$ ipython --no-banner

In [1]: import numpy as np

In [2]: np.set_printoptions(precision=3, suppress=True, linewidth=140)

In [3]: rnd = lambda a: np.round(a, 3) + 0

In [4]: data = np.load("sample15.npy")

In [5]: data
Out[5]: 
array([[  4.98 ,  -7.651,   4.789,  -1.843],
       [  5.482,  -9.571,   1.293,  -6.603],
       [  4.078,   3.877, -13.045,  -6.779],
       [  3.141,  -8.251,   2.988,  -7.234],
       [  3.674,  -9.173,   1.515,  -8.038],
       [  2.217,   4.669, -10.587,  -7.258],
       [  2.551,  -9.458,   2.51 ,  -4.641],
       [  3.212,   6.12 , -11.17 ,  -8.636],
       [  3.07 ,  -7.695,   2.102,  -5.493],
       [  2.798, -10.829,   2.309,  -5.235],
       [  5.253,  -6.636,   4.311,  -0.814],
       [  2.808,  -3.995,   4.755,  -0.853],
       [  2.478,   4.553,  -9.406,  -7.347],
       [  4.302,  -6.792,   6.093,   0.48 ],
       [  4.145,   3.803, -10.95 ,  -8.682],
       [  4.568,  -9.558,   2.911,  -6.18 ]])

In [6]: out = np.c_[data[:, :3] @ np.array([[0, 1, 1], [4, -2, 4], [1, 0, -3]]), np.array([2, 3, 2, 0, 2, 3, 0, 2, 3, 0, 0, 3, 2, 1, 3, 2])]

In [7]: rnd(out)
Out[7]: 
array([[-25.815,  20.282, -39.991,   2.   ],
       [-36.991,  24.624, -36.681,   3.   ],
       [  2.463,  -3.676,  58.721,   2.   ],
       [-30.016,  19.643, -38.827,   0.   ],
       [-35.177,  22.02 , -37.563,   2.   ],
       [  8.089,  -7.121,  52.654,   3.   ],
       [-35.322,  21.467, -42.811,   0.   ],
       [ 13.31 ,  -9.028,  61.202,   2.   ],
       [-28.678,  18.46 , -34.016,   3.   ],
       [-41.007,  24.456, -47.445,   0.   ],
       [-22.233,  18.525, -34.224,   0.   ],
       [-11.225,  10.798, -27.437,   3.   ],
       [  8.806,  -6.628,  48.908,   2.   ],
       [-21.075,  17.886, -41.145,   1.   ],
       [  4.262,  -3.461,  52.207,   3.   ],
       [-35.321,  23.684, -42.397,   2.   ]])

In [8]: rnd(np.linalg.norm(np.linalg.qr(data)[0].T @ out, axis=0) ** 2 / ((out ** 2).sum(axis=0) + 1e-12))
Out[8]: array([1.   , 1.   , 1.   , 0.779])

In [9]: np.linalg.matrix_rank(out)
Out[9]: np.int64(4)

In [10]: rnd(np.linalg.lstsq(data, out[:, 0])[0])
Out[10]: array([0., 4., 1., 0.])

In [11]: np.linalg.matrix_rank(np.c_[data, out])
Out[11]: np.int64(5)
